$ python3 -q
>>> import numpy as np
>>> np.set_printoptions(precision=2, suppress=True, linewidth=120)
>>> X = np.load("block15.npy")
>>> X
array([[12, 12, 16,  4,  4, 10,  6,  7,  6,  4,  7, 11,  2, 12],
       [18, 21, 17, 12, 10, 14, 15, 11, 15, 10,  7, 13,  4, 18],
       [27, 27, 20, 15,  9,  7, 18, 15, 13, 14, 14, 19, 11, 23],
       [18,  7,  9,  9,  2,  7, 15, 16,  6,  6, 13,  4, 12,  3],
       [18, 12, 10, 15, 16, 17, 13,  6,  6,  7, 14,  7,  5, 16],
       [11,  4,  8,  5, 13, 14,  9, 14, 16,  9, 10, 12, 14, 11],
       [18, 15, 19, 14, 12, 17, 24, 13, 18, 15, 16, 14,  9, 10],
       [12,  7, 10, 10, 10,  2, 13,  8,  3,  2, 13,  5,  6, 11],
       [23, 21, 14, 21, 20, 24, 26, 20, 30, 25, 17, 14, 17, 14],
       [24, 28, 31, 30, 27, 18, 36, 23, 17, 19, 32, 22, 20, 17],
       [18,  8,  3,  6,  1,  7, 11, 10,  5, 11,  7,  8, 13,  9],
       [21, 14, 16,  6, 12, 11, 18, 13, 13, 11, 12, 21, 12, 22],
       [43, 23, 21, 23, 25, 34, 27, 26, 29, 28, 31, 33, 23, 29],
       [22, 18, 22, 29, 17, 25, 27, 12, 17, 15, 18, 12, 22, 16],
       [ 7, 11, 10, 12,  9, 13, 10,  3,  7,  8,  8,  2,  8,  3],
       [25, 18, 13, 24, 22, 26, 16, 21, 18, 21, 26, 20, 18, 11],
       [30, 34, 36, 23, 23, 23, 34, 29, 18, 21, 33, 24, 17, 16],
       [24, 25, 26, 24, 17, 18, 26, 10, 17, 21, 21, 25, 16, 24],
       [18, 10, 11, 18,  4, 18, 11,  9,  9,  9, 11,  9, 13,  6],
       [30, 26, 26, 23, 17, 28, 32, 24, 27, 18, 16, 23, 19, 23],
       [20,  9, 12, 17, 15, 14, 22, 10, 14, 11, 17, 15,  6, 16],
       [23, 18, 20, 24, 24, 17, 29, 18, 16, 15, 24, 23, 13, 20],
       [18, 20, 18, 19, 24, 23, 18, 20, 18, 18, 20, 13, 23, 13],
       [29, 15, 11,  7, 19, 16, 15, 17, 14, 16, 17, 16, 15, 30],
       [35, 33, 33, 30, 23, 16, 30, 23, 14, 21, 34, 35, 20, 29],
       [ 9, 14, 10, 12,  6,  7, 10,  5, 12,  7,  2,  9,  4, 11],
       [ 0,  0,  0,  0,  0,  0,  0,  0,  0,  0,  0,  0,  0,  0],
       [29, 22, 21, 32, 28, 25, 30, 18, 17, 18, 29, 24, 15, 21],
       [16, 13, 20, 22, 20, 21, 33, 16, 20, 14, 16, 13, 24, 15],
       [ 8,  5,  4,  9,  3,  8,  7,  4,  6,  8,  9,  8,  1,  0],
       [20, 11, 17,  7,  8, 10,  8, 18, 13,  8, 16, 13, 13, 14],
       [15, 20, 18, 12, 17, 10, 17, 15,  9, 13, 15, 24, 17, 18],
       [12, 15, 16, 10, 11,  3, 13, 16,  3,  5, 16, 11, 10,  7],
       [26, 10,  8,  1, 11, 11, 11, 17, 15, 14, 12, 15, 14, 23],
       [25, 24, 25, 15, 15, 20, 21, 17, 11, 12, 22,  9, 11, 13],
       [25, 24, 20, 15, 12, 13, 18, 13,  8, 15, 20, 12, 15, 15],
       [26, 14,  9,  0, 11, 14,  8, 17, 12, 15, 13, 14, 12, 22],
       [26, 26, 19, 25, 22, 19, 31, 22, 23, 20, 20, 23, 12, 18],
       [33, 23, 12, 17,  9, 11, 26, 22, 15, 18, 16, 13, 18, 18],
       [ 9,  9, 10, 12,  4, 11,  2,  1,  4,  4,  7,  8,  4,  6]])
>>> G = np.cov(X, rowvar=False)
>>> np.argsort(-X.std(axis=0).round(6), kind="stable")
array([ 6,  3,  0, 10,  1,  2, 11,  4, 13,  5,  8,  7,  9, 12])
>>> np.argwhere(np.triu(np.abs(np.corrcoef(X.T)) > 0.8, 1))
array([[ 0,  7],
       [ 0,  9],
       [ 0, 13],
       [ 1,  2],
       [ 3,  6],
       [ 4, 10],
       [ 5,  8],
       [ 8,  9]])
>>> A = np.load("mat.npy")
>>> A
array([[ 5,  0,  5,  0],
       [-5,  2, -5,  2],
       [ 5,  0,  5,  0],
       [-5,  2, -5,  2]])
>>> # column 2 repeats column 0
>>> np.trace(A)
np.int64(14)
>>> np.linalg.determinant(A)
Traceback (most recent call last):
  File "<python-input-11>", line 1, in <module>
    np.linalg.determinant(A)
    ^^^^^^^^^^^^^^^^^^^^^
AttributeError: module 'numpy.linalg' has no attribute 'determinant'
>>> np.linalg.cond(A) > 100
np.True_
>>> round(float(np.linalg.norm(A, 2) / np.linalg.norm(A)), 2)
0.98
>>> [round(float(x), 2) for x in np.linalg.svd(A, compute_uv=False)[:3]]
[14.43, 2.77, 0.0]
>>> np.argsort(-np.linalg.norm(A, axis=0).round(6), kind="stable")[:3]
array([0, 2, 1])
>>> np.round(np.linalg.eigvals(A), 2) + 0
array([10.,  4.,  0.,  0.])
>>> np.round(np.linalg.eigvals(A).sum().real, 2)
np.float64(14.0)
>>> np.kron(np.eye(2, dtype=int), A)
array([[ 5,  0,  5,  0,  0,  0,  0,  0],
       [-5,  2, -5,  2,  0,  0,  0,  0],
       [ 5,  0,  5,  0,  0,  0,  0,  0],
       [-5,  2, -5,  2,  0,  0,  0,  0],
       [ 0,  0,  0,  0,  5,  0,  5,  0],
       [ 0,  0,  0,  0, -5,  2, -5,  2],
       [ 0,  0,  0,  0,  5,  0,  5,  0],
       [ 0,  0,  0,  0, -5,  2, -5,  2]])
>>> round(np.linalg.det(A.T), 2)
np.float64(0.0)
>>> Y = np.array([[1, -1], [2, 3]])
>>> cent = np.kron(Y, A)
>>> cent.shape
(8, 8)
>>> feats = np.load("sample9.npy")
>>> feats
array([[ 5,  1, -3, -4, -5,  5,  5, -1,  1,  1, -1],
       [ 1,  5,  1, -3, -4, -5,  5,  5, -1,  1,  1],
       [-3,  1,  5,  1, -3, -4, -5,  5,  5, -1,  1],
       [-4, -3,  1,  5,  1, -3, -4, -5,  5,  5, -1],
       [-5, -4, -3,  1,  5,  1, -3, -4, -5,  5,  5],
       [ 5, -5, -4, -3,  1,  5,  1, -3, -4, -5,  5],
       [ 5,  5, -5, -4, -3,  1,  5,  1, -3, -4, -5],
       [-1,  5,  5, -5, -4, -3,  1,  5,  1, -3, -4],
       [ 1, -1,  5,  5, -5, -4, -3,  1,  5,  1, -3],
       [ 1,  1, -1,  5,  5, -5, -4, -3,  1,  5,  1],
       [-1,  1,  1, -1,  5,  5, -5, -4, -3,  1,  5]])
>>> t3 = np.stack([feats, -3 * feats, feats[::-1]])
>>> (t3 @ feats.T).shape
(3, 11, 11)
>>> t3.shape
(3, 11, 11)
>>> t3.sum(axis=0)
array([[-11,  -1,   7,   7,  15,  -5, -15,  -2,  -5,  -1,   7],
       [ -1,  -9,  -3,  11,  13,   5, -14, -13,   3,   3,  -1],
       [  7,  -3,  -5,   3,   1,   4,   7,  -9,  -5,   3,  -5],
       [  7,  11,   3, -15,  -6,   3,   9,  15,  -9, -13,  -2],
       [ 15,  13,   1,  -6, -13,  -1,  11,   9,   7, -14, -15],
       [ -5,   5,   4,   3,  -1,  -5,  -1,   3,   4,   5,  -5],
       [-15, -14,   7,   9,  11,  -1, -13,  -6,   1,  13,  15],
       [ -2, -13,  -9,  15,   9,   3,  -6, -15,   3,  11,   7],
       [ -5,   3,  -5,  -9,   7,   4,   1,   3,  -5,  -3,   7],
       [ -1,   3,   3, -13, -14,   5,  13,  11,  -3,  -9,  -1],
       [  7,  -1,  -5,  -2, -15,  -5,  15,   7,   7,  -1, -11]])
>>> np.linalg.norm(t3, axis=(1, 2))
array([ 40.41, 121.23,  40.41])
>>> Y = np.linalg.inv(feats)
>>> (np.abs(Y) > 1e-9).astype(int)
array([[1, 1, 1, 1, 1, 1, 1, 1, 1, 1, 1],
       [1, 1, 1, 1, 1, 1, 1, 1, 1, 1, 1],
       [1, 1, 1, 1, 1, 1, 1, 1, 1, 1, 1],
       [1, 1, 1, 1, 1, 1, 1, 1, 1, 1, 1],
       [1, 1, 1, 1, 1, 1, 1, 1, 1, 1, 1],
       [1, 1, 1, 1, 1, 1, 1, 1, 1, 1, 1],
       [1, 1, 1, 1, 1, 1, 1, 1, 1, 1, 1],
       [1, 1, 1, 1, 1, 1, 1, 1, 1, 1, 1],
       [1, 1, 1, 1, 1, 1, 1, 1, 1, 1, 1],
       [1, 1, 1, 1, 1, 1, 1, 1, 1, 1, 1],
       [1, 1, 1, 1, 1, 1, 1, 1, 1, 1, 1]])
>>> np.allclose(Y, feats.T)
False
>>> round(np.linalg.cond(feats), 2)
np.float64(16.09)
>>> np.round(np.linalg.slogdet(feats)[0], 2)
np.float64(-1.0)
>>> th = np.radians(45)
>>> r_ = np.eye(11)
>>> r_[0, 0] = r_[6, 6] = np.cos(th)
>>> r_[0, 6], r_[6, 0] = -np.sin(th), np.sin(th)
>>> r_
array([[ 0.71,  0.  ,  0.  ,  0.  ,  0.  ,  0.  , -0.71,  0.  ,  0.  ,  0.  ,  0.  ],
       [ 0.  ,  1.  ,  0.  ,  0.  ,  0.  ,  0.  ,  0.  ,  0.  ,  0.  ,  0.  ,  0.  ],
       [ 0.  ,  0.  ,  1.  ,  0.  ,  0.  ,  0.  ,  0.  ,  0.  ,  0.  ,  0.  ,  0.  ],
       [ 0.  ,  0.  ,  0.  ,  1.  ,  0.  ,  0.  ,  0.  ,  0.  ,  0.  ,  0.  ,  0.  ],
       [ 0.  ,  0.  ,  0.  ,  0.  ,  1.  ,  0.  ,  0.  ,  0.  ,  0.  ,  0.  ,  0.  ],
       [ 0.  ,  0.  ,  0.  ,  0.  ,  0.  ,  1.  ,  0.  ,  0.  ,  0.  ,  0.  ,  0.  ],
       [ 0.71,  0.  ,  0.  ,  0.  ,  0.  ,  0.  ,  0.71,  0.  ,  0.  ,  0.  ,  0.  ],
       [ 0.  ,  0.  ,  0.  ,  0.  ,  0.  ,  0.  ,  0.  ,  1.  ,  0.  ,  0.  ,  0.  ],
       [ 0.  ,  0.  ,  0.  ,  0.  ,  0.  ,  0.  ,  0.  ,  0.  ,  1.  ,  0.  ,  0.  ],
       [ 0.  ,  0.  ,  0.  ,  0.  ,  0.  ,  0.  ,  0.  ,  0.  ,  0.  ,  1.  ,  0.  ],
       [ 0.  ,  0.  ,  0.  ,  0.  ,  0.  ,  0.  ,  0.  ,  0.  ,  0.  ,  0.  ,  1.  ]])
>>> Y = feats @ r_.T
>>> np.linalg.svd(feats, compute_uv=False), np.linalg.svd(Y, compute_uv=False)
(array([25.31, 23.31, 11.97, 10.91,  7.53,  7.28,  6.53,  3.45,  3.32,  3.02,  1.57]), array([25.31, 23.31, 11.97, 10.91,  7.53,  7.28,  6.53,  3.45,  3.32,  3.02,  1.57]))
>>> np.allclose(np.linalg.norm(feats, axis=1), np.linalg.norm(Y, axis=1))
True
>>> x0 = np.array([4, 4, 5, 3, 5, 1, 0, 1, 4, 1, 4])
>>> rhs = feats @ x0
>>> rhs
array([-23,   1,  29,  10, -21, -23, -46,  -7,  21,  48,  37])
>>> np.round(np.linalg.solve(feats, rhs + feats[:, 9]), 2) + 0
array([4., 4., 5., 3., 5., 1., 0., 1., 4., 2., 4.])
>>> np.round(np.linalg.solve(feats, feats[:, 3]), 2) + 0
array([0., 0., 0., 1., 0., 0., 0., 0., 0., 0., 0.])
>>> vals, evecs = np.linalg.eigh(feats)
>>> x0 = np.array([2, -1, -5, -5, 5, 5, 5, 1, 5, -2, -3])
>>> np.round(x0 @ feats @ x0 / (x0 @ x0), 2), np.round(vals[0], 2), round(float(vals[-1]), 2)
(np.float64(5.97), np.float64(-7.53), 25.31)
>>> np.abs(feats).sum(axis=1).max(), round(np.abs(vals).max(), 2)
(np.int64(41), np.float64(25.31))
>>> arr = np.loadtxt("dump.csv", delimiter=",")
>>> arr
array([[-0.7, -0.2, -2.3,  1.2, -0.3,  0.2],
       [ 0.3, -1.2,  1.4, -0.5,  0.3, -1.6],
       [ 1.1,  2.1,  0.7,  1. , -1.2,  0.4],
       [ 0.4,  0.2, -0.3,  2.1, -0.8,  0. ],
       [ 0.3,  0.6, -0.7,  2.3, -0.8,  1.5],
       [-1.8, -0.3,  0. , -0.6, -3.1, -0.2],
       [-0.1,  0.9,  0.4,  0.9,  1.1, -0.8],
       [-0.2, -0.4,  0. , -0.5,  1.2, -0.3],
       [-0.2, -0.4, -0.4,  0.8,  0.3,  0.4]])
>>> x0 = np.array([2, 5, 1, 4, -1, -1])
>>> rhs = arr @ x0
>>> beta, lr = np.zeros(6), 1 / np.linalg.norm(arr, 2) ** 2
>>> for i in range(10):
...     beta -= lr * arr.T @ (arr @ beta - rhs)
...     if i % 2 == 0: print(i, round(np.linalg.norm(arr @ beta - rhs), 2))
... 
0 9.21
2 3.87
4 2.51
6 1.95
8 1.58
>>> round(np.linalg.cond(arr), 2)
np.float64(5.32)
>>> beta
array([ 2.14,  4.47,  1.38,  4.03, -1.01, -0.26])
>>> Y = np.c_[arr[:, :2] @ np.array([[-1, 1], [5, -1]]), np.array([-2, -3, 3, -2, -3, 2, 2, -1, 1])]
>>> Y
array([[-0.3, -0.5, -2. ],
       [-6.3,  1.5, -3. ],
       [ 9.4, -1. ,  3. ],
       [ 0.6,  0.2, -2. ],
       [ 2.7, -0.3, -3. ],
       [ 0.3, -1.5,  2. ],
       [ 4.6, -1. ,  2. ],
       [-1.8,  0.2, -1. ],
       [-1.8,  0.2,  1. ]])
>>> np.linalg.matrix_rank(Y)
np.int64(3)
>>> P = arr @ np.linalg.solve(arr.T @ arr, arr.T)
>>> np.linalg.matrix_rank(np.eye(9) - P)
np.int64(3)
>>> np.diag(P)
array([0.89, 0.78, 0.77, 0.53, 0.68, 0.99, 0.94, 0.16, 0.26])
>>> np.trace(P)
np.float64(6.0)
>>> P @ arr[:, 3]
array([ 1.2, -0.5,  1. ,  2.1,  2.3, -0.6,  0.9, -0.5,  0.8])
>>> u, r1 = arr[1], arr[5]
>>> u @ r1
np.float64(-0.49)
>>> np.round(u @ u, 2)
np.float64(6.39)
>>> pr = (u @ r1) / (u @ u) * u
>>> np.linalg.matrix_rank(np.outer(u, r1))
np.int64(1)
>>> np.round(np.linalg.norm(u + r1) ** 2 + np.linalg.norm(u - r1) ** 2, 2)
np.float64(39.46)
>>> r1 - pr
array([-1.78, -0.39,  0.11, -0.64, -3.08, -0.32])
>>> F = np.load("test10.npy")
>>> F.round(2) + 0
array([[-0.47, -0.35, -0.48, -0.1 ,  0.06,  0.45,  0.12, -0.3 ,  0.14, -0.27,  0.01,  0.09],
       [-0.03, -0.18,  0.  ,  0.41,  0.46, -0.27,  0.3 ,  0.13,  0.15,  0.07, -0.17,  0.6 ],
       [ 0.13,  0.01, -0.18, -0.67, -0.08, -0.41,  0.35, -0.08,  0.42,  0.13, -0.06,  0.05],
       [-0.47, -0.38,  0.33, -0.16, -0.06, -0.17,  0.19,  0.11, -0.3 ,  0.3 ,  0.49,  0.  ],
       [ 0.34, -0.53,  0.29,  0.13, -0.11, -0.18,  0.15, -0.52, -0.13, -0.28, -0.19, -0.18],
       [ 0.  ,  0.14, -0.43,  0.42,  0.03, -0.41,  0.17, -0.09,  0.09, -0.13,  0.48, -0.38],
       [ 0.03, -0.18, -0.4 , -0.03,  0.25, -0.04,  0.08,  0.09, -0.42,  0.46, -0.44, -0.37],
       [ 0.  ,  0.14,  0.2 , -0.28,  0.58,  0.06,  0.27,  0.24, -0.19, -0.54,  0.03, -0.25],
       [ 0.44,  0.05,  0.04,  0.09, -0.02,  0.56,  0.56, -0.02,  0.03,  0.29,  0.29,  0.01],
       [ 0.27, -0.57, -0.04, -0.01,  0.14,  0.09, -0.32,  0.47,  0.42,  0.  ,  0.17, -0.21],
       [ 0.  , -0.11, -0.17,  0.09, -0.58, -0.05,  0.34,  0.55, -0.19, -0.34, -0.2 ,  0.08],
       [ 0.4 , -0.09, -0.35, -0.24,  0.07, -0.08, -0.26, -0.05, -0.48, -0.13,  0.35,  0.44]])
>>> u = np.array([0, -3, 2, 0, 1, 2, 3, -3, 2, -1, 0, 0])
>>> Y = F + np.outer(u, np.eye(12)[0])
>>> np.linalg.matrix_rank(Y - F)
np.int64(1)
>>> round(np.linalg.det(Y) / np.linalg.det(F), 2), np.round(1 + np.linalg.solve(F, u)[0], 2)
(np.float64(2.41), np.float64(2.41))
